$ python -q
>>> import numpy as np
>>> np.set_printoptions(precision=1, suppress=True, linewidth=140, sign=" ")
>>> X = np.loadtxt("run2.csv", delimiter=",")
>>> print(X)
[[  1.   6.   2.   8.   4.   0.   3.   1.   1.]
 [  2.   9.   0.   2.   8.   3.   4.   2.   0.]
 [  6.   8.   8.   1.   4.   3.   9.   9.   9.]
 [  8.   6.   2.   1.   9.   1.   7.   4.   4.]
 [  5.   9.   5.   8.   4.   0.   7.   4.   2.]
 [  1.   4.   4.   7.   6.   2.   7.   8.   7.]
 [  6.   5.   6.   0.   4.   9.   5.   6.   7.]
 [  3.   7.   6.   4.   2.   2.   8.   8.   0.]
 [  7.  33.   2.  14.  28.   9.  15.   7.   1.]]
>>> # looks like rank 8
>>> left, sv, VT = np.linalg.svd(X, full_matrices=False)
>>> print(np.abs(left[:, 0]).round(6).argmax())
8
>>> print(sv.round(1) + 0)
[ 62.3  21.5  11.5   7.1   6.9   5.1   3.5   0.4   0. ]
>>> print(left.shape, sv.shape, VT.shape)
(9, 9) (9,) (9, 9)
>>> print(np.round(VT @ VT.T, 1) + 0)
[[ 1.  0.  0.  0.  0.  0.  0.  0.  0.]
 [ 0.  1.  0.  0.  0.  0.  0.  0.  0.]
 [ 0.  0.  1.  0.  0.  0.  0.  0.  0.]
 [ 0.  0.  0.  1.  0.  0.  0.  0.  0.]
 [ 0.  0.  0.  0.  1.  0.  0.  0.  0.]
 [ 0.  0.  0.  0.  0.  1.  0.  0.  0.]
 [ 0.  0.  0.  0.  0.  0.  1.  0.  0.]
 [ 0.  0.  0.  0.  0.  0.  0.  1.  0.]
 [ 0.  0.  0.  0.  0.  0.  0.  0.  1.]]
>>> print(np.round(left.T @ X @ VT.T, 1) + 0)
[[ 62.3   0.    0.    0.    0.    0.    0.    0.    0. ]
 [  0.   21.5   0.    0.    0.    0.    0.    0.    0. ]
 [  0.    0.   11.5   0.    0.    0.    0.    0.    0. ]
 [  0.    0.    0.    7.1   0.    0.    0.    0.    0. ]
 [  0.    0.    0.    0.    6.9   0.    0.    0.    0. ]
 [  0.    0.    0.    0.    0.    5.1   0.    0.    0. ]
 [  0.    0.    0.    0.    0.    0.    3.5   0.    0. ]
 [  0.    0.    0.    0.    0.    0.    0.    0.4   0. ]
 [  0.    0.    0.    0.    0.    0.    0.    0.    0. ]]
>>> print(np.allclose(X[:-1].T @ np.linalg.lstsq(X[:-1].T, X[-1])[0], X[-1]))
True
>>> print(np.abs(np.diag(np.linalg.qr(X)[1])) > 1e-9)
[ True  True  True  True  True  True  True  True False]
>>> print(np.linalg.lstsq(X[:-1].T, X[-1])[2])
8
>>> print(np.trace(X))
39.0
>>> print(np.round(np.linalg.det(X), 1))
0.0
>>> print(np.linalg.matrix_power(X, 3))
[[  4612.  10159.   4140.   5278.   7648.   3561.   7317.   5392.   3297.]
 [  4989.  10203.   4292.   4958.   7911.   3680.   7649.   5738.   3608.]
 [ 12649.  26404.  11147.  13013.  20348.   9530.  19838.  15016.   9297.]
 [  8267.  16629.   6987.   8037.  13034.   5959.  12564.   9409.   6011.]
 [  7905.  17286.   7136.   8770.  13145.   6155.  12653.   9486.   5834.]
 [ 10277.  21524.   9179.  10794.  16409.   7778.  16096.  12159.   7538.]
 [ 10933.  22480.   9322.  10746.  17445.   8084.  16840.  12633.   7735.]
 [  6974.  15528.   6624.   7651.  11730.   5761.  11522.   8926.   5434.]
 [ 19579.  40768.  17016.  20152.  31381.  14601.  30264.  22606.  14121.]]
>>> print(round(float(np.abs(np.linalg.eigvals(X)).max()), 1))
45.6
>>> print(np.round(np.sort(np.abs(np.linalg.eigvals(X))), 1) + 0)
[  0.    2.    2.    4.6   4.6   4.6   7.8   8.3  45.6]
>>> print(np.allclose(X @ X.T, X.T @ X))
False
